% python3 -q
>>> import numpy as np
>>> np.set_printoptions(precision=2, suppress=True, linewidth=100)
>>> other = np.array([[-3, 2, -3, 2, 0, -3],
...     [0, -3, -2, 0, 0, 0],
...     [2, 3, 3, -2, -3, -1],
...     [1, -2, -1, -3, 1, 0],
...     [3, 2, 0, 0, 3, 2],
...     [1, -2, 0, -3, -1, -2]])
>>> Z = np.array([[0, 7, -1, -5, -7],
...     [-3, 4, -3, -9, 2],
...     [9, 2, -9, -1, -1],
...     [1, 5, -3, 6, -3],
...     [-2, -9, -5, -1, -1]])
>>> W0 = np.block([[other, np.zeros((6, 5))], [np.zeros((5, 6)), Z]])
>>> W0
array([[-3.,  2., -3.,  2.,  0., -3.,  0.,  0.,  0.,  0.,  0.],
       [ 0., -3., -2.,  0.,  0.,  0.,  0.,  0.,  0.,  0.,  0.],
       [ 2.,  3.,  3., -2., -3., -1.,  0.,  0.,  0.,  0.,  0.],
       [ 1., -2., -1., -3.,  1.,  0.,  0.,  0.,  0.,  0.,  0.],
       [ 3.,  2.,  0.,  0.,  3.,  2.,  0.,  0.,  0.,  0.,  0.],
       [ 1., -2.,  0., -3., -1., -2.,  0.,  0.,  0.,  0.,  0.],
       [ 0.,  0.,  0.,  0.,  0.,  0.,  0.,  7., -1., -5., -7.],
       [ 0.,  0.,  0.,  0.,  0.,  0., -3.,  4., -3., -9.,  2.],
       [ 0.,  0.,  0.,  0.,  0.,  0.,  9.,  2., -9., -1., -1.],
       [ 0.,  0.,  0.,  0.,  0.,  0.,  1.,  5., -3.,  6., -3.],
       [ 0.,  0.,  0.,  0.,  0.,  0., -2., -9., -5., -1., -1.]])
>>> # splits into 2 blocks
>>> other = W0 / np.sqrt((W0 ** 2).mean(axis=1, keepdims=True))
>>> np.linalg.matrix_rank(other) == np.linalg.matrix_rank(W0)
np.True_
>>> np.round(np.linalg.norm(W0[3] - W0[7]), 2)
np.float64(11.62)
>>> np.linalg.norm(W0, axis=1)
array([ 5.92,  3.61,  6.  ,  4.  ,  5.1 ,  4.36, 11.14, 10.91, 12.96,  8.94, 10.58])
>>> np.round(np.linalg.norm(W0, 2), 2)
np.float64(15.13)
>>> J = np.load("run12.npy")
>>> J.round(2) + 0
array([[ 14.75,  11.76,   3.5 ,  -7.47,  10.94,  -4.27,   1.25,   1.25],
       [ 13.2 ,  10.02,   2.83,  -6.23,   9.53,  -4.25,   1.54,   1.54],
       [ 12.47,   9.21,   2.52,  -5.67,   8.88,  -4.23,   1.66,   1.66],
       [ 10.48,   7.09,   1.72,  -4.22,   7.17,  -4.09,   1.92,   1.92],
       [  7.54,   4.19,   0.69,  -2.32,   4.82,  -3.67,   2.11,   2.11],
       [  7.22,   3.89,   0.59,  -2.14,   4.57,  -3.6 ,   2.11,   2.11],
       [  2.79,   0.51,  -0.35,  -0.21,   1.63,  -2.07,   1.57,   1.57],
       [  2.46,   0.34,  -0.37,  -0.13,   1.45,  -1.89,   1.46,   1.46],
       [  1.92,   0.1 ,  -0.38,  -0.04,   1.15,  -1.57,   1.25,   1.25],
       [  1.4 ,  -0.06,  -0.36,   0.02,   0.88,  -1.22,   1.01,   1.01],
       [  1.1 ,  -0.13,  -0.32,   0.03,   0.72,  -0.99,   0.85,   0.85],
       [  0.63,  -0.16,  -0.23,   0.03,   0.46,  -0.6 ,   0.54,   0.54],
       [  0.61,  -0.16,  -0.23,   0.03,   0.45,  -0.59,   0.53,   0.53],
       [  0.04,  -0.02,  -0.02,   0.  ,   0.04,  -0.04,   0.04,   0.04],
       [ -0.21,   0.13,   0.12,   0.02,  -0.26,   0.21,  -0.22,  -0.22],
       [ -0.22,   0.14,   0.12,   0.02,  -0.27,   0.22,  -0.24,  -0.24],
       [ -0.4 ,   0.29,   0.24,   0.1 ,  -0.62,   0.37,  -0.43,  -0.43],
       [ -0.68,   0.53,   0.38,   0.72,  -1.88,   0.3 ,  -0.63,  -0.63],
       [ -0.76,   0.51,   0.36,   1.16,  -2.55,   0.08,  -0.57,  -0.57],
       [ -0.77,   0.5 ,   0.35,   1.24,  -2.67,   0.04,  -0.55,  -0.55],
       [ -0.86,   0.36,   0.25,   1.9 ,  -3.58,  -0.33,  -0.38,  -0.38],
       [ -0.93,   0.19,   0.13,   2.45,  -4.31,  -0.66,  -0.2 ,  -0.2 ],
       [ -0.94,   0.17,   0.11,   2.53,  -4.41,  -0.71,  -0.17,  -0.17],
       [ -0.95,   0.14,   0.1 ,   2.6 ,  -4.5 ,  -0.75,  -0.15,  -0.15],
       [ -1.19,  -0.61,  -0.4 ,   4.45,  -6.77,  -1.92,   0.58,   0.58],
       [ -1.2 ,  -0.65,  -0.42,   4.53,  -6.86,  -1.97,   0.61,   0.61],
       [ -1.4 ,  -1.34,  -0.86,   5.96,  -8.54,  -2.9 ,   1.23,   1.23],
       [ -1.62,  -2.12,  -1.34,   7.44, -10.24,  -3.86,   1.9 ,   1.9 ],
       [ -1.71,  -2.42,  -1.52,   7.98, -10.85,  -4.21,   2.15,   2.15],
       [ -1.81,  -2.77,  -1.74,   8.6 , -11.55,  -4.61,   2.44,   2.44],
       [ -1.98,  -3.38,  -2.1 ,   9.65, -12.72,  -5.3 ,   2.93,   2.93],
       [ -3.27,  -7.66,  -4.64,  16.5 , -20.23,  -9.74,   6.26,   6.26]])
>>> labels = J[:, 2] > np.median(J[:, 2])
>>> f = J[labels].mean(axis=0) - J[~labels].mean(axis=0)
>>> round((((J - J.mean(axis=0)) @ f > 0) == labels).mean(), 2)
np.float64(0.56)
>>> labels.astype(int)
array([1, 1, 1, 1, 1, 1, 0, 0, 0, 0, 0, 0, 0, 0, 1, 1, 1, 1, 1, 1, 1, 1, 1, 1, 0, 0, 0, 0, 0, 0, 0,
       0])
>>> np.argsort(-np.abs(f).round(6), kind="stable")
array([4, 3, 1, 0, 2, 6, 7, 5])
>>> f
array([ 3.88,  4.35,  1.83, -5.01,  6.36,  1.13, -1.14, -1.14])
